$ ipython --no-banner

In [1]: import numpy as np

In [2]: from numpy import linalg as LA

In [3]: np.set_printoptions(precision=2, suppress=True, linewidth=100, floatmode="fixed")

In [4]: def rd(a):
   ...:     return np.round(a, 2) + 0
   ...: 

In [5]: W0 = np.load("dump.npy")

In [6]: rd(W0)
Out[6]: 
array([[-0.96, -0.27],
       [-0.27,  0.96]])

In [7]: vec = np.array([0, 5])

In [8]: h = np.maximum(W0 @ vec, 0)

In [9]: print(rd(np.maximum(W0 @ (3 * vec), 0)))
[ 0.00 14.42]

In [10]: rd(h)
Out[10]: array([0.00, 4.81])

In [11]: rd(np.maximum(W0 @ vec, 0) - np.maximum(-W0 @ vec, 0))
Out[11]: array([-1.37,  4.81])

In [12]: np.flatnonzero(h > 1e-9)
Out[12]: array([1])

In [13]: rd(W0.mean(axis=0))
Out[13]: array([-0.62,  0.34])

In [14]: rd(W0.sum(axis=1))
Out[14]: array([-1.24,  0.69])

In [15]: np.count_nonzero(W0)
Out[15]: np.int64(4)

In [16]: W0.shape
Out[16]: (2, 2)

In [17]: print(rd(LA.svd(W0, compute_uv=False)))
[1.00 1.00]

In [18]: rd(LA.norm(W0))
Out[18]: np.float64(1.41)

In [19]: cov = W0.T @ W0

In [20]: np.allclose(cov, cov.T)
Out[20]: True

In [21]: rd(LA.svd(W0, compute_uv=False) ** 2)
Out[21]: array([1.00, 1.00])

In [22]: rd(np.diag(cov))
Out[22]: array([1.00, 1.00])

In [23]: ev, vecs = LA.eigh(W0)

In [24]: rd(vecs @ np.diag(ev) @ vecs.T)
Out[24]: 
array([[-0.96, -0.27],
       [-0.27,  0.96]])

In [25]: np.unique(ev.round(6) + 0, return_counts=True)[1]
Out[25]: array([1, 1])

In [26]: (ev > 1e-8).sum(), (ev < -1e-8).sum()
Out[26]: (np.int64(1), np.int64(1))

In [27]: rd(LA.svd(W0, compute_uv=False))
Out[27]: array([1.00, 1.00])

In [28]: rd(ev)
Out[28]: array([-1.00,  1.00])
